In [1]: import numpy as np

In [2]: np.set_printoptions(precision=3, suppress=True, linewidth=200, sign=" ")

In [3]: K = np.loadtxt("test1.csv", delimiter=",")

In [4]: print(K)
[[ 0.  0.  0.  1.]
 [ 0.  0.  0.  0.]
 [ 0.  0.  0.  0.]
 [ 1.  0.  0.  0.]]

In [5]: ev, V = np.linalg.eigh(K)

In [6]: x0 = np.array([2, -1, -3, -3])

In [7]: print(np.abs(K).sum(axis=1).max(), np.abs(ev).max())
1.0 1.0

In [8]: print(K @ K)
[[ 1.  0.  0.  0.]
 [ 0.  0.  0.  0.]
 [ 0.  0.  0.  0.]
 [ 0.  0.  0.  1.]]

In [9]: K.inv()
AttributeError: 'numpy.ndarray' object has no attribute 'inv'


In [10]: print(round(float(np.abs(np.linalg.eigvals(K)).max()), 3))
1.0

In [11]: print(round(float(np.linalg.det(K)), 3))
0.0

In [12]: print(np.allclose(K, K.T))
True

In [13]: print((K + K.T) / 2)
[[ 0.  0.  0.  1.]
 [ 0.  0.  0.  0.]
 [ 0.  0.  0.  0.]
 [ 1.  0.  0.  0.]]

In [14]: print(np.unique(K.round(6), axis=0).shape)
(3, 4)

In [15]: print(np.linalg.lstsq(K[:-1].T, K[-1])[2])
1

In [16]: print(round(float(np.trace(np.linalg.pinv(K) @ K)), 3))
2.0

In [17]: print(K @ np.linalg.pinv(K) @ K)
[[ 0.  0.  0.  1.]
 [ 0.  0.  0.  0.]
 [ 0.  0.  0.  0.]
 [ 1.  0.  0.  0.]]

In [18]: feats = np.loadtxt("x.csv", delimiter=",")

In [19]: print(feats)
[[-2.623 -1.17  -7.725]
 [-4.103 -0.545 -6.591]
 [-3.227  0.195 -7.072]
 [-1.072 -0.209 -3.967]
 [-1.083 -1.739 -5.293]
 [-2.408 -0.629 -6.348]
 [-1.694  0.454 -6.115]
 [-2.232  0.362 -5.271]
 [-2.768 -0.09  -6.854]
 [-2.426  1.764 -4.867]
 [-3.088  0.617 -7.264]
 [-2.096 -0.848 -5.333]
 [-4.881  0.96  -7.003]
 [-2.3   -0.04  -5.91 ]
 [-2.98   0.012 -5.332]
 [-2.653 -1.36  -3.576]
 [-1.626 -0.577 -4.396]
 [-5.238 -0.317 -5.538]
 [-2.331  0.344 -4.942]
 [-3.139 -0.922 -5.885]
 [-4.036 -0.318 -7.981]
 [-3.508  0.522 -4.593]
 [-4.1    1.077 -7.949]]

In [20]: out = np.c_[feats[:, :1] @ np.array([[0]]), np.array([2, -2, 0, 0, 0, 1, -2, -2, -1, 1, -1, 0, -2, -2, 2, -1, 0, -1, -1, 2, -1, -1, 0])]

In [21]: print(out)
[[ 0.  2.]
 [ 0. -2.]
 [ 0.  0.]
 [ 0.  0.]
 [ 0.  0.]
 [ 0.  1.]
 [ 0. -2.]
 [ 0. -2.]
 [ 0. -1.]
 [ 0.  1.]
 [ 0. -1.]
 [ 0.  0.]
 [ 0. -2.]
 [ 0. -2.]
 [ 0.  2.]
 [ 0. -1.]
 [ 0.  0.]
 [ 0. -1.]
 [ 0. -1.]
 [ 0.  2.]
 [ 0. -1.]
 [ 0. -1.]
 [ 0.  0.]]

In [22]: print(np.linalg.norm(np.linalg.qr(feats)[0].T @ out, axis=0) ** 2 / ((out ** 2).sum(axis=0) + 1e-12))
[ 0.     0.159]

In [23]: print(np.linalg.matrix_rank(out))
1

In [24]: labels = feats[:, 2] > np.median(feats[:, 2])

In [25]: f = feats[labels].mean(axis=0) - feats[~labels].mean(axis=0)

In [26]: print(f)
[ 0.72  -0.152  2.063]

In [27]: print(((feats - feats.mean(axis=0)) @ f > 0).astype(int))
[ 0  0  0  1  1  0  1  1  0  1  0  1  0  1  1  1  1  0  1  0  0  1  0]

In [28]: print(np.round((((feats - feats.mean(axis=0)) @ f > 0) == labels).mean(), 3))
0.87

In [29]: print(np.argsort(-np.abs(f).round(6), kind="stable"))
[ 2  0  1]

In [30]: M = np.loadtxt("data.csv", delimiter=",")

In [31]: print(M)
[[ -4.  -1.  -3.   5.]
 [  3.   4.   0.  -2.]
 [-13. -13.  -3.  11.]]

In [32]: # rank 2

In [33]: rk = np.linalg.matrix_rank(M)

In [34]: print(rk)
2

In [35]: null = np.linalg.svd(M)[2][rk:].T

In [36]: print([int(np.linalg.matrix_rank(M[:, :j + 1])) for j in range(4)])
[1, 2, 2, 2]

In [37]: print(null @ null.T)
[[ 0.628 -0.291 -0.142  0.359]
 [-0.291  0.207  0.28  -0.024]
 [-0.142  0.28   0.675  0.347]
 [ 0.359 -0.024  0.347  0.491]]

In [38]: print(np.round(M @ null, 3) + 0)
[[ 0.  0.]
 [ 0.  0.]
 [ 0.  0.]]

In [39]: print([int(np.linalg.matrix_rank(M[:i])) for i in range(1, len(M) + 1)])
[1, 2, 2]

In [40]: print([int(np.linalg.matrix_rank(np.delete(M, i, axis=0))) for i in range(3)])
[2, 2, 2]

In [41]: M @ M
ValueError: matmul: Input operand 1 has a mismatch in its core dimension 0, with gufunc signature (n?,k),(k,m?)->(n?,m?) (size 3 is different from 4)


In [42]: gram = M.T @ M

In [43]: print(np.round(np.linalg.svd(M, compute_uv=False) ** 2, 3) + 0)
[ 531.377   16.623    0.   ]

In [44]: print(np.linalg.matrix_rank(gram))
2

In [45]: print(round(np.trace(np.linalg.pinv(M) @ M), 3))
2.0

In [46]: print(np.allclose(M[:-1].T @ np.linalg.lstsq(M[:-1].T, M[-1])[0], M[-1]))
True

In [47]: print(np.round(M @ np.linalg.pinv(M) @ M, 3) + 0)
[[ -4.  -1.  -3.   5.]
 [  3.   4.   0.  -2.]
 [-13. -13.  -3.  11.]]

In [48]: np.linalg.inv(M)
LinAlgError: Last 2 dimensions of the array must be square


In [49]: print(np.linalg.lstsq(M[:-1].T, M[-1])[2])
2

In [50]: print(np.abs(np.diag(np.linalg.qr(M)[1])) > 1e-9)
[ True  True False]

In [51]: x0 = np.array([0, -3, -2, -2])

In [52]: print(M * x0)
[[ -0.   3.   6. -10.]
 [  0. -12.  -0.   4.]
 [ -0.  39.   6. -22.]]

In [53]: print(M @ np.eye(4)[3])
[ 5. -2. 11.]

In [54]: print(np.linalg.norm(M @ x0) <= np.linalg.norm(M, 2) * np.linalg.norm(x0) + 1e-9)
True

In [55]: print(M @ x0)
[-1. -8. 23.]

In [56]: print(np.sign((M @ x0).round(6)))
[-1. -1.  1.]

In [57]: U, sig, Vh = np.linalg.svd(M)

In [58]: V = Vh[:(sig > 1e-8).sum()]

In [59]: rng = np.random.default_rng(13454)

In [60]: x0 = M[2] + -3 * M[0] + rng.integers(2) * np.eye(4)[3]

In [61]: print(x0)
[ -1. -10.   6.  -4.]

In [62]: print(np.linalg.matrix_rank(np.vstack([M, x0])))
2

In [63]: print(V.T @ V)
[[ 0.372  0.291  0.142 -0.359]
 [ 0.291  0.793 -0.28   0.024]
 [ 0.142 -0.28   0.325 -0.347]
 [-0.359  0.024 -0.347  0.509]]

In [64]: print(np.round(np.linalg.norm(x0 - V.T @ V @ x0), 3))
0.0

In [65]: print(np.allclose(V.T @ V @ x0, x0))
True

In [66]: X = np.load("case19.npy")

In [67]: print(X)
[[ 2.3  3.   2.   5.  -8.  -1. ]
 [ 8.  -2.7  1.   8.   4.   6. ]
 [-8.   5.   4.3 -3.   8.   0. ]
 [-5.   3.   8.   2.3  2.  -6. ]
 [ 0.   4.  -2.   3.   9.3  9. ]
 [ 2.   3.   2.   5.  -8.  -0.7]]

In [68]: out = X + rng.integers(-2, 3, (6, 4)) @ rng.integers(-2, 3, (4, 6))

In [69]: print(out)
[[  4.3   3.    1.    6.  -11.    2. ]
 [  9.   -1.7   0.    9.    3.    6. ]
 [ -5.    9.   -1.7  -3.   10.    3. ]
 [ -5.    5.    6.    2.3   6.   -8. ]
 [  1.   -1.    3.    7.    5.3   9. ]
 [  6.    3.    0.    8.  -11.    3.3]]

In [70]: print(np.round(np.linalg.svd(out - X, compute_uv=False), 3) + 0)
[ 12.19   10.302   3.361   1.403   0.      0.   ]

In [71]: print(np.abs(out - X).sum(axis=1))
[ 10.   5.  18.  10.  19.  16.]

In [72]: print(round(float(np.linalg.norm(out[4], 1)), 3), np.round(np.linalg.norm(out[4], np.inf), 3))
26.3 9.0

In [73]: print(np.round(np.linalg.norm(out, 1), 3), round(np.linalg.norm(out, np.inf), 3))
46.3 32.3

In [74]: print(round(np.linalg.norm(out, "nuc"), 3))
71.014

In [75]: print(round(float(np.linalg.norm(out) ** 2 / np.linalg.norm(out, 2) ** 2), 3))
1.935

In [76]: print(np.linalg.norm(out, axis=0))
[ 13.656  11.309   6.992  15.63   20.374  14.314]

In [77]: print(np.linalg.norm(out, axis=1))
[ 13.766  14.488  15.063  13.831  13.003  15.521]

In [78]: print(np.linalg.norm(out, axis=1).argmax())
5

In [79]: print(round(float(np.linalg.norm(out[4] - out[2])), 3))
17.781

In [80]: print(np.round(out[4] @ out[2], 3))
39.9

In [81]: gram = np.cov(feats, rowvar=False)

In [82]: print(feats.std(axis=0))
[ 1.068  0.812  1.226]

In [83]: print(np.argwhere(np.triu(np.abs(np.corrcoef(feats.T)) > 0.8, 1)))
[]

In [84]: print(np.linalg.eigvalsh(gram)[::-1])
[ 2.139  0.759  0.554]

In [85]: print(np.polyfit(feats[:, 2], feats[:, 0], 1))
[ 0.426 -0.34 ]

In [86]: basis = np.array([[5, 1, 1], [2, 3, 5], [0, 3, 5]])

In [87]: A = (rng.random((11, 3)) < 0.25) @ basis

In [88]: print(A)
[[  7   4   6]
 [  2   6  10]
 [  0   0   0]
 [  0   0   0]
 [  0   0   0]
 [  0   0   0]
 [  5   4   6]
 [  5   1   1]
 [  0   3   5]
 [  0   0   0]
 [  0   0   0]]

In [89]: basis = A[[8, 7]].astype(float)

In [90]: for _ in range(7):
    ...:     labels = np.linalg.norm(A[:, None] - basis, axis=-1).argmin(axis=1)
    ...:     basis = np.array([A[labels == j].mean(axis=0) for j in range(2)])
    ...: 

In [91]: print(labels)
[ 0  0  1  1  1  1  0  1  0  1  1]

In [92]: print(np.bincount(labels))
[ 4  7]

In [93]: print(basis[1] - basis[0])
[-2.786 -4.107 -6.607]

In [94]: print(basis)
[[ 3.5    4.25   6.75 ]
 [ 0.714  0.143  0.143]]

In [95]: print(np.abs(basis[1] - basis[0]).argmax())
2
